$ ipython --no-banner

In [1]: import numpy as np

In [2]: import numpy.linalg as la

In [3]: np.set_printoptions(precision=2, suppress=True, linewidth=120)

In [4]: feats = np.loadtxt("a.csv", delimiter=",")

In [5]: print(feats.round(2) + 0)
[[-22.8  -11.62  -4.   -11.55 -17.29 -32.32  -2.11   9.74   9.07 -22.8 ]
 [-19.18 -10.44  -3.93 -10.14 -15.11 -27.23  -2.38   8.89   6.36 -19.18]
 [-17.88  -9.99  -3.88  -9.61 -14.31 -25.41  -2.46   8.57   5.43 -17.88]
 [-13.58  -8.42  -3.61  -7.8  -11.63 -19.39  -2.62   7.44   2.54 -13.58]
 [-12.65  -8.06  -3.52  -7.39 -11.03 -18.08  -2.63   7.17   1.96 -12.65]
 [ -8.86  -6.48  -3.05  -5.61  -8.54 -12.79  -2.55   5.98  -0.17  -8.86]
 [ -3.95  -3.97  -1.98  -2.97  -4.96  -5.92  -1.99   3.97  -2.01  -3.95]
 [ -3.42  -3.64  -1.82  -2.65  -4.53  -5.19  -1.87   3.7   -2.1   -3.42]
 [ -3.19  -3.49  -1.74  -2.5   -4.34  -4.87  -1.82   3.57  -2.12  -3.19]
 [ -3.09  -3.43  -1.71  -2.44  -4.25  -4.73  -1.79   3.52  -2.13  -3.09]
 [ -2.91  -3.31  -1.64  -2.32  -4.09  -4.47  -1.75   3.41  -2.14  -2.91]
 [ -2.14  -2.76  -1.34  -1.81  -3.4   -3.38  -1.51   2.93  -2.13  -2.14]
 [ -2.05  -2.69  -1.3   -1.74  -3.31  -3.25  -1.48   2.87  -2.12  -2.05]
 [ -1.81  -2.5   -1.19  -1.57  -3.08  -2.91  -1.39   2.7   -2.08  -1.81]
 [ -1.26  -2.02  -0.92  -1.17  -2.5   -2.13  -1.16   2.26  -1.92  -1.26]
 [ -0.3   -0.9   -0.3   -0.34  -1.16  -0.68  -0.53   1.13  -1.12  -0.3 ]
 [ -0.09  -0.48  -0.11  -0.12  -0.64  -0.3   -0.27   0.63  -0.65  -0.09]
 [ -0.08  -0.43  -0.09  -0.1   -0.58  -0.26  -0.24   0.58  -0.59  -0.08]
 [ -0.01  -0.1   -0.01  -0.01  -0.15  -0.05  -0.05   0.15  -0.15  -0.01]
 [  0.    -0.09  -0.01  -0.01  -0.13  -0.05  -0.05   0.13  -0.13   0.  ]
 [  0.    -0.05   0.     0.    -0.08  -0.03  -0.03   0.08  -0.08   0.  ]
 [ -0.09   0.38  -0.21  -0.19   0.71   0.17   0.11  -0.69   0.58  -0.09]
 [ -0.14   0.44  -0.36  -0.32   0.91   0.22   0.08  -0.87   0.66  -0.14]
 [ -0.17   0.46  -0.45  -0.4    1.02   0.25   0.05  -0.97   0.68  -0.17]
 [ -0.18   0.47  -0.49  -0.44   1.06   0.26   0.03  -1.     0.69  -0.18]
 [ -0.19   0.48  -0.53  -0.47   1.1    0.27   0.02  -1.03   0.69  -0.19]
 [ -0.27   0.49  -1.07  -0.91   1.51   0.44  -0.22  -1.35   0.55  -0.27]
 [ -0.28   0.49  -1.11  -0.94   1.54   0.46  -0.24  -1.36   0.53  -0.28]
 [ -0.28   0.49  -1.16  -0.98   1.57   0.48  -0.27  -1.39   0.5   -0.28]
 [ -0.29   0.48  -1.27  -1.06   1.64   0.52  -0.32  -1.43   0.44  -0.29]
 [ -0.3    0.46  -1.53  -1.26   1.79   0.62  -0.46  -1.52   0.29  -0.3 ]
 [ -0.28   0.38  -2.11  -1.68   2.11   0.89  -0.79  -1.69  -0.14  -0.28]
 [ -0.21   0.24  -2.84  -2.21   2.47   1.28  -1.24  -1.84  -0.79  -0.21]
 [ -0.1    0.1   -3.52  -2.68   2.79   1.69  -1.69  -1.94  -1.48  -0.1 ]
 [  0.67  -0.54  -6.31  -4.48   4.     3.72  -3.59  -2.17  -4.8    0.67]
 [  1.64  -1.16  -8.78  -5.97   5.05   5.86  -5.38  -2.24  -8.18   1.64]
 [  3.04  -1.9  -11.71  -7.65   6.31   8.7   -7.57  -2.24 -12.51   3.04]
 [  4.1   -2.4  -13.67  -8.72   7.16  10.75  -9.06  -2.21 -15.56   4.1 ]
 [  7.21  -3.7  -18.79 -11.39   9.45  16.55 -13.05  -2.05 -23.95   7.21]
 [  7.43  -3.78 -19.14 -11.57   9.61  16.96 -13.32  -2.04 -24.53   7.43]]

In [6]: # column 9 repeats column 0

In [7]: basis = feats[[36, 6]].astype(float)

In [8]: for _ in range(6):
   ...:     labels = la.norm(feats[:, None] - basis, axis=-1).argmin(axis=1)
   ...:     basis = np.array([feats[labels == j].mean(axis=0) for j in range(2)])
   ...: 

In [9]: print(labels)
[1 1 1 1 1 1 1 1 1 1 1 1 1 1 1 1 1 1 1 1 1 1 1 1 1 1 1 1 1 1 1 1 1 1 1 0 0 0 0 0]

In [10]: print(np.bincount(labels))
[ 5 35]

In [11]: print(np.abs(basis[1] - basis[0]).argmax())
8

In [12]: print(basis[1] - basis[0])
[ -8.15   0.3   12.73   6.49 -10.11 -16.4    8.55   3.87  17.01  -8.15]

In [13]: X = np.loadtxt("data.csv", delimiter=",")

In [14]: print(X)
[[-0.18 -1.06  0.5  -0.27]
 [-0.84 -0.36 -0.12 -0.54]
 [-0.04 -1.    0.52 -0.18]
 [ 0.97 -0.69  0.73  0.45]]

In [15]: # null space of dimension 2

In [16]: left, sv, VT = la.svd(X, full_matrices=False)

In [17]: print(sv.round(2) + 0)
[1.93 1.53 0.   0.  ]

In [18]: print(round(np.sqrt((sv ** 2).sum()), 2), round(float(la.norm(X)), 2))
2.47 2.47

In [19]: print(np.round(left.T @ X @ VT.T, 2) + 0)
[[1.93 0.   0.   0.  ]
 [0.   1.53 0.   0.  ]
 [0.   0.   0.   0.  ]
 [0.   0.   0.   0.  ]]

In [20]: print(np.allclose(left * sv @ VT, X))
True

In [21]: print(np.cumsum(sv ** 2) / np.sum(sv ** 2))
[0.61 1.   1.   1.  ]

In [22]: print(np.unique(X.round(6), axis=0).shape)
(4, 4)

In [23]: print(la.lstsq(X[:-1].T, X[-1])[2])
2

In [24]: print(np.round(np.poly(X), 2) + 0)
[ 1.   -0.43 -1.19  0.    0.  ]

In [25]: print(np.kron(np.eye(2, dtype=int), X))
[[-0.18 -1.06  0.5  -0.27 -0.   -0.    0.   -0.  ]
 [-0.84 -0.36 -0.12 -0.54 -0.   -0.   -0.   -0.  ]
 [-0.04 -1.    0.52 -0.18 -0.   -0.    0.   -0.  ]
 [ 0.97 -0.69  0.73  0.45  0.   -0.    0.    0.  ]
 [-0.   -0.    0.   -0.   -0.18 -1.06  0.5  -0.27]
 [-0.   -0.   -0.   -0.   -0.84 -0.36 -0.12 -0.54]
 [-0.   -0.    0.   -0.   -0.04 -1.    0.52 -0.18]
 [ 0.   -0.    0.    0.    0.97 -0.69  0.73  0.45]]

In [26]: print(round(float(la.det(X[::-1])), 2))
0.0

In [27]: print(np.round(la.eigvals(X), 2) + 0)
[ 1.33+0.j -0.9 +0.j  0.  +0.j  0.  +0.j]
